>>> import numpy as np
>>> from numpy import linalg as LA
>>> np.set_printoptions(suppress=True, linewidth=100)
>>> rd = lambda a: np.round(a, 4) + 0
>>> feats = np.load("a.npy")
>>> feats
array([[ 0.,  0., -1., -1.],
       [ 0.,  0.,  0.,  0.],
       [-1.,  0.,  0., -1.],
       [-1.,  0., -1.,  0.]])
>>> # symmetric
>>> np.abs(np.diag(LA.qr(feats)[1])) > 1e-9
array([ True, False,  True,  True])
>>> rd(LA.det(feats.T))
np.float64(0.0)
>>> rd(LA.det(2 * feats)), rd(LA.det(feats))
(np.float64(0.0), np.float64(0.0))
>>> np.einsum("ij,ji->", feats, feats)
np.float64(6.0)
>>> rd(np.poly(feats))
array([ 1.,  0., -3.,  2.,  0.])
>>> rd(LA.eigvals(feats))
array([ 1., -2.,  1.,  0.])
>>> np.flatnonzero(LA.matrix_power((feats != 0) + (feats.T != 0) + np.eye(4), 4)[2])
array([0, 2, 3])
>>> J = np.load("layer12.npy")
>>> J
array([[-2, -2],
       [-2, -4]])
>>> # equal to its transpose
>>> rng = np.random.default_rng(74126)
>>> labels = rng.permutation(2)
>>> M2 = J[:, labels] * rng.choice([-1, 1], 2)
>>> M2
array([[ 2, -2],
       [ 4, -2]])
>>> Uu, _, Vt = LA.svd(J.T @ M2)
>>> rd(Uu @ Vt)
array([[ 0.,  1.],
       [-1.,  0.]])
>>> O, V = LA.qr(J[:, :1])[0], LA.qr(J[:, 1:])[0]
>>> sv = LA.svd(O.T @ V, compute_uv=False)
>>> rd(LA.norm(O @ O.T - V @ V.T, 2))
np.float64(0.3162)
>>> rd(sv)
array([0.9487])
>>> M = np.abs(np.array([[9, -9, 5, 5, 2],
...     [8, -4, -6, 0, 5],
...     [-4, 9, -5, 9, -3],
...     [-5, 9, 9, -7, -8],
...     [-8, -9, 1, 3, 8]])) + np.eye(5)
>>> M = M / M.sum(axis=1, keepdims=True)
>>> rd(M)
array([[0.3226, 0.2903, 0.1613, 0.1613, 0.0645],
       [0.3333, 0.2083, 0.25  , 0.    , 0.2083],
       [0.129 , 0.2903, 0.1935, 0.2903, 0.0968],
       [0.1282, 0.2308, 0.2308, 0.2051, 0.2051],
       [0.2667, 0.3   , 0.0333, 0.1   , 0.3   ]])
>>> Uu, sv, Vt = LA.svd(M)
>>> rd(sv)
array([1.0231, 0.2971, 0.205 , 0.1706, 0.0099])
>>> M2 = Uu[:, :4] @ np.diag(sv[:4]) @ Vt[:4]
>>> rd(LA.norm(M - M2) / LA.norm(M))
np.float64(0.0091)
>>> vec = np.array([1, -2, 1, -3, 0])
>>> target = M @ vec
>>> b, lr = np.zeros(5), 1 / LA.norm(M, 2) ** 2
>>> for i in range(15):
...     b -= lr * M.T @ (M @ b - target)
...     if i % 5 == 0: print(i, round(LA.norm(M @ b - target), 4))
... 
0 0.8944
5 0.6167
10 0.4374
>>> rd(b)
array([ 0.5583, -1.3302, -0.0139, -2.2039, -0.0849])
>>> rd(np.poly(M))
array([ 1.    , -1.2296,  0.2162,  0.0221, -0.0088,  0.0001])
>>> rd(LA.eigvals(M))
array([ 1.    +0.j    ,  0.1938+0.1111j,  0.1938-0.1111j,  0.0124+0.j    , -0.1704+0.j    ])
>>> rd(LA.eigvals(M).sum().real)
np.float64(1.2296)
>>> M2 = LA.inv(M)
>>> rd(LA.slogdet(M)[0])
np.float64(-1.0)
>>> (np.abs(M2) > 1e-9).astype(int)
array([[1, 1, 1, 1, 1],
       [1, 1, 1, 1, 1],
       [1, 1, 1, 1, 1],
       [1, 1, 1, 1, 1],
       [1, 1, 1, 1, 1]])
>>> labels = rng.permutation(5)
>>> M2 = M[:, labels] * rng.choice([-1, 1], 5)
>>> rd(M2)
array([[-0.0645,  0.1613,  0.3226,  0.1613,  0.2903],
       [-0.2083,  0.25  ,  0.3333,  0.    ,  0.2083],
       [-0.0968,  0.1935,  0.129 ,  0.2903,  0.2903],
       [-0.2051,  0.2308,  0.1282,  0.2051,  0.2308],
       [-0.3   ,  0.0333,  0.2667,  0.1   ,  0.3   ]])
>>> Uu, _, Vt = LA.svd(M.T @ M2)
>>> labels
array([4, 2, 0, 3, 1])
>>> rd(LA.lstsq(M, M2)[0])
array([[ 0.,  0.,  1.,  0.,  0.],
       [ 0.,  0.,  0.,  0.,  1.],
       [ 0.,  1.,  0.,  0.,  0.],
       [ 0.,  0.,  0.,  1.,  0.],
       [-1.,  0.,  0.,  0.,  0.]])
>>> rd(Uu @ Vt)
array([[ 0.,  0.,  1.,  0.,  0.],
       [ 0.,  0.,  0.,  0.,  1.],
       [ 0.,  1.,  0.,  0.,  0.],
       [ 0.,  0.,  0.,  1.,  0.],
       [-1.,  0.,  0.,  0.,  0.]])
>>> mat = np.loadtxt("arr.csv", delimiter=",")
>>> mat
array([[-3.722 ,  4.2448,  1.9092, -0.9264],
       [ 4.5625,  1.332 ,  0.7027, -1.1683],
       [-0.1551,  1.804 , -1.8474,  1.579 ],
       [ 1.5434, -0.5782,  5.4811,  2.1748],
       [-0.1113,  2.1142, -1.7675, -0.3416],
       [-0.9279, -1.9878,  0.6225, -1.2293],
       [ 1.7334, -0.6321, -1.3409,  0.6819],
       [-2.5729,  2.112 ,  5.5094, -2.5386],
       [-0.0603,  3.0844,  1.5059, -2.9121],
       [-3.9363, -3.124 , -0.3883,  2.7495],
       [ 4.7397,  2.5988, -0.2159, -4.9558],
       [-1.3977,  2.7019,  3.5892, -4.1653],
       [-1.4159, -2.6198, -1.335 , -0.6045],
       [ 2.5834,  0.6203,  7.5945,  2.6318],
       [-0.7387,  3.071 , -1.8886,  1.1405],
       [ 1.5173, -1.3576, -1.022 ,  0.575 ],
       [ 0.1698,  3.1131,  1.9431, -4.6918],
       [ 1.2012, -0.5667, -2.714 , -1.5718],
       [ 0.0875,  1.0945,  3.4977,  1.0851],
       [ 1.8105, -4.962 , -2.7078, -4.808 ],
       [-0.5082,  1.5953,  5.8239, -0.9761],
       [-2.0268, -1.7733,  0.8991, -1.9838],
       [-0.8471,  0.2591, -3.6115, -2.4719],
       [ 1.4636, -1.3536, -1.0897,  0.4186]])
>>> cen = (mat - mat.mean(axis=0)) / mat.std(axis=0)
>>> np.argwhere(np.abs(cen) > 2)
array([[ 1,  0],
       [10,  0],
       [13,  2],
       [19,  1]])
>>> rd(cen.std(axis=0))
array([1., 1., 1., 1.])
>>> b = LA.lstsq(np.delete(cen, 0, axis=1), cen[:, 0])[0]
>>> rd(b)
array([-0.0426, -0.028 , -0.1045])
>>> np.abs(b).argmax()
np.int64(2)
>>> vec = np.array([0, 0, 1, 3])
>>> target = mat @ vec
>>> rd(LA.pinv(mat) @ mat)
array([[1., 0., 0., 0.],
       [0., 1., 0., 0.],
       [0., 0., 1., 0.],
       [0., 0., 0., 1.]])
>>> rd(LA.lstsq(mat, target)[0])
array([0., 0., 1., 3.])
>>> try:
...     LA.solve(mat, target)
... except LA.LinAlgError as e:
...     print("failed:", e)
... 
failed: Last 2 dimensions of the array must be square
>>> rd(LA.solve(mat.T @ mat, mat.T @ target))
array([0., 0., 1., 3.])
>>> target = target + 0.05 * rng.normal(size=24)
>>> rd(target)
array([ -0.8732,  -2.7721,   2.8991,  12.0135,  -2.7199,  -3.1513,   0.7406,  -2.1464,  -7.3378,
         7.9137, -15.1056,  -8.9219,  -3.1278,  15.5079,   1.5754,   0.7613, -12.149 ,  -7.5183,
         6.7343, -17.1483,   2.8161,  -5.1118, -11.0434,   0.1333])
>>> b, *_ = LA.lstsq(mat, target)
>>> rd(b)
array([0.0028, 0.003 , 0.9952, 3.0111])
>>> cen = mat - mat.mean(axis=0)
>>> V = LA.svd(cen)[2][:1]
>>> M2 = cen - cen @ V.T @ V
>>> rd(LA.norm(M2) / LA.norm(cen))
np.float64(0.7611)
>>> rd((cen @ V.T).std(axis=0))
array([3.1852])
>>> Uu, sv = LA.svd(M)
Traceback (most recent call last):
  File "<python-input-75>", line 1, in <module>
    Uu, sv = LA.svd(M)
    ^^^^^^
ValueError: too many values to unpack (expected 2)
>>> Uu, sv, Vt = LA.svd(M, full_matrices=False)
>>> (sv > 1e-8).sum()
np.int64(5)
>>> data = np.load("test7.npy")
>>> data
array([[ 1, -2, -1,  2,  1],
       [-2,  1, -2, -1,  2],
       [-1, -2,  1, -2, -1],
       [ 2, -1, -2,  1, -2],
       [ 1,  2, -1, -2,  1]])
>>> r0 = np.array([7, 5, 0, 7, 4])
>>> M2 = data + np.outer(r0, np.eye(5)[1])
>>> rd(LA.det(M2) / LA.det(data)), rd(1 + LA.solve(data, r0)[1])
(np.float64(-0.75), np.float64(-0.75))
>>> r0 = np.array([7, 4, -1])
>>> np.cross(data[3, :3], data[1, :3])
array([4, 8, 0])
>>> np.array([np.convolve(row, r0, "same") for row in data])
array([[-10, -16,  12,  16,   2],
       [ -1,  -8, -16,  12,   9],
       [-18,   0,  -8, -16,  -2],
       [  1, -20,   0,  -8,  -9],
       [ 18,   0, -20,   0,   6]])
>>> np.polyval(r0, data[3])
array([35,  2, 19, 10, 19])
>>> vals, V = LA.eigh(data)
>>> vec = np.array([-8, 2, -9, -1, 6])
>>> rd(V * np.abs(vals) @ V.T)
array([[ 3.0466, -0.1063, -0.5149,  0.8638, -0.8339],
       [-0.1063,  3.5317, -0.2724, -0.8339,  0.8638],
       [-0.5149, -0.2724,  3.2127, -0.2724, -0.5149],
       [ 0.8638, -0.8339, -0.2724,  3.5317, -0.1063],
       [-0.8339,  0.8638, -0.5149, -0.1063,  3.0466]])
>>> M2 = data / np.sqrt((data ** 2).mean(axis=1, keepdims=True))
>>> rd(LA.norm(M2, axis=1))
array([2.2361, 2.2361, 2.2361, 2.2361, 2.2361])
>>> LA.matrix_rank(data - data.mean(axis=1, keepdims=True))
np.int64(4)
>>> data - data.mean(axis=1, keepdims=True)
array([[ 0.8, -2.2, -1.2,  1.8,  0.8],
       [-1.6,  1.4, -1.6, -0.6,  2.4],
       [ 0. , -1. ,  2. , -1. ,  0. ],
       [ 2.4, -0.6, -1.6,  1.4, -1.6],
       [ 0.8,  1.8, -1.2, -2.2,  0.8]])
>>> labels = rng.permutation(5)
>>> labels
array([1, 4, 2, 3, 0])
>>> M2 = data[labels][:, labels]
>>> rd(LA.det(M2)), rd(LA.det(data[labels]))
(np.float64(256.0), np.float64(256.0))
>>> np.trace(M2)
np.int64(5)
>>> F = np.loadtxt("out9.csv", delimiter=",")
>>> F
array([[-0.35, -0.84, -0.15],
       [-0.45, -1.08, -0.45],
       [-0.15, -0.36, -0.51]])
>>> # rows and columns are dependent
>>> rd(LA.det(F[::-1]))
np.float64(0.0)
>>> np.einsum("ij,ji->", F, F)
np.float64(2.674)
>>> rd(LA.eigvals(F))
array([-1.5994,  0.    , -0.3406])
>>> rd(LA.eigvals(F).sum().real)
np.float64(-1.94)
>>> rd(LA.det(2 * F)), rd(LA.det(F))
(np.float64(0.0), np.float64(0.0))
>>> rd(np.poly(F))
array([1.    , 1.94  , 0.5448, 0.    ])
>>> hat = np.triu(np.array([[-1, 0, 1], [1, -2, 0], [-2, 2, 0]]), 1) + np.eye(3)
>>> M2 = hat @ F @ LA.inv(hat)
>>> rd(hat @ F - F @ hat)
array([[-0.15, -0.36, -0.16],
       [ 0.  ,  0.  ,  0.45],
       [ 0.  ,  0.  ,  0.15]])
>>> Uu, sv, Vt = LA.svd(F)
>>> V = Vt[:(sv > 1e-8).sum()]
>>> vec = F[1] + 5 * F[0] + rng.integers(2) * np.eye(3)[1]
>>> vec
array([-2.2 , -4.28, -1.2 ])
>>> rd(np.diag(V.T @ V))
array([0.1479, 0.8521, 1.    ])
>>> np.allclose(V.T @ V @ vec, vec)
False
>>> rd(LA.norm(F, axis=0))
array([0.5895, 1.4148, 0.6965])
>>> rd(LA.norm(F, 1)), rd(LA.norm(F, np.inf))
(np.float64(2.28), np.float64(1.98))
>>> rd(LA.norm(F[0], 1)), rd(LA.norm(F[0], np.inf))
(np.float64(1.34), np.float64(0.84))
>>> vals, V = LA.eigh(J)
>>> vec = np.array([2, 2])
>>> vec @ J @ vec
np.int64(-40)
>>> E, _ = LA.qr(np.array([[2.6, 0.8, 0.2], [-2.0, -1.6, -0.5], [-0.1, -0.7, 0.0]]))
>>> rd(E)
array([[-0.7923, -0.4838, -0.3719],
       [ 0.6094, -0.5969, -0.5218],
       [ 0.0305, -0.64  ,  0.7677]])
>>> # keeps lengths
>>> vec = np.array([1, -2, 1])
>>> target = E @ vec
>>> rd(target)
array([-0.1966,  1.2814,  2.0783])
>>> rd(LA.solve(E.T, E[2]))
array([0., 0., 1.])
>>> rd(LA.solve(E, E[:, 2]))
array([0., 0., 1.])
>>> rd(LA.solve(E, target))
array([ 1., -2.,  1.])
>>> rd(LA.eigvals(E))
array([-0.8107+0.5854j, -0.8107-0.5854j,  1.    +0.j    ])
>>> rd(E.T @ E)
array([[1., 0., 0.],
       [0., 1., 0.],
       [0., 0., 1.]])
>>> rd(E[:, 1] @ E[:, 0])
np.float64(0.0)
>>> rd(E @ E.T)
array([[1., 0., 0.],
       [0., 1., 0.],
       [0., 0., 1.]])
>>> W1 = np.array([[1, 3, 0, 2, 5], [1, 0, 3, 5, 0], [2, 3, 2, 0, 3]])
>>> b = np.array([3, 3, 3, 1, 2])
>>> hid = np.maximum(E @ W1 + b, 0)
>>> rd((hid > 0).mean(axis=0))
array([1.    , 0.6667, 1.    , 0.    , 0.6667])
>>> cent = np.array([[1, 2, 0], [2, 2, 0], [1, 0, 0], [2, 2, 2], [2, 2, 0]])
>>> rd(hid @ cent)
array([[ 1.7851,  1.9604,  0.    ],
       [15.6235, 17.4268,  0.    ],
       [26.2416, 27.5521,  0.    ]])
>>> W1 @ cent
array([[21, 22,  4],
       [14, 12, 10],
       [16, 16,  0]])
>>> hat = np.triu(np.array([[-4, 1, -4], [3, 3, 1], [5, 5, 5]]), 1) + np.eye(3)
>>> M2 = hat @ E @ LA.inv(hat)
>>> LA.matrix_rank(M2)
np.int64(3)
>>> rd(M2)
array([[-0.3047,  1.7842, -6.9677],
       [ 0.6399, -1.8769,  4.6824],
       [ 0.0305, -0.6705,  1.5601]])
>>> K = np.load("mat.npy")
>>> rd(K)
array([[-0.0745,  0.3161, -0.4573, -0.8279],
       [ 0.4097, -0.8505, -0.0714, -0.3221],
       [ 0.5214,  0.1552, -0.7292,  0.4151],
       [-0.7448, -0.3908, -0.504 ,  0.1962]])
>>> # keeps lengths
>>> r0, r1 = K[3], K[0]
>>> rd(r0 @ r0)
np.float64(1.0)
>>> p = (r0 @ r1) / (r0 @ r0) * r0
>>> rd(r1 - p)
array([-0.0745,  0.3161, -0.4573, -0.8279])
>>> rd(LA.norm(r0 + r1) ** 2 + LA.norm(r0 - r1) ** 2)
np.float64(4.0)
>>> LA.matrix_rank(np.outer(r0, r1))
np.int64(1)
>>> np.allclose(K @ K.T, K.T @ K)
True
>>> rd((K - K.T) / 2)
array([[ 0.    , -0.0468, -0.4893, -0.0415],
       [ 0.0468,  0.    , -0.1133,  0.0343],
       [ 0.4893,  0.1133,  0.    ,  0.4595],
       [ 0.0415, -0.0343, -0.4595,  0.    ]])
>>> rd(np.trace(K))
np.float64(-1.458)
>>> rd(LA.det(K))
np.float64(-1.0)
>>> rd(np.sort(np.abs(LA.eigvals(K))))
array([1., 1., 1., 1.])
>>> vec = np.array([6, 3, 1, 7])
>>> rd(np.sort(np.abs(np.degrees(np.angle(LA.eigvals(K))))))
array([  0.    , 136.8026, 136.8026, 180.    ])
>>> rd(K.T @ (K @ vec))
array([6., 3., 1., 7.])
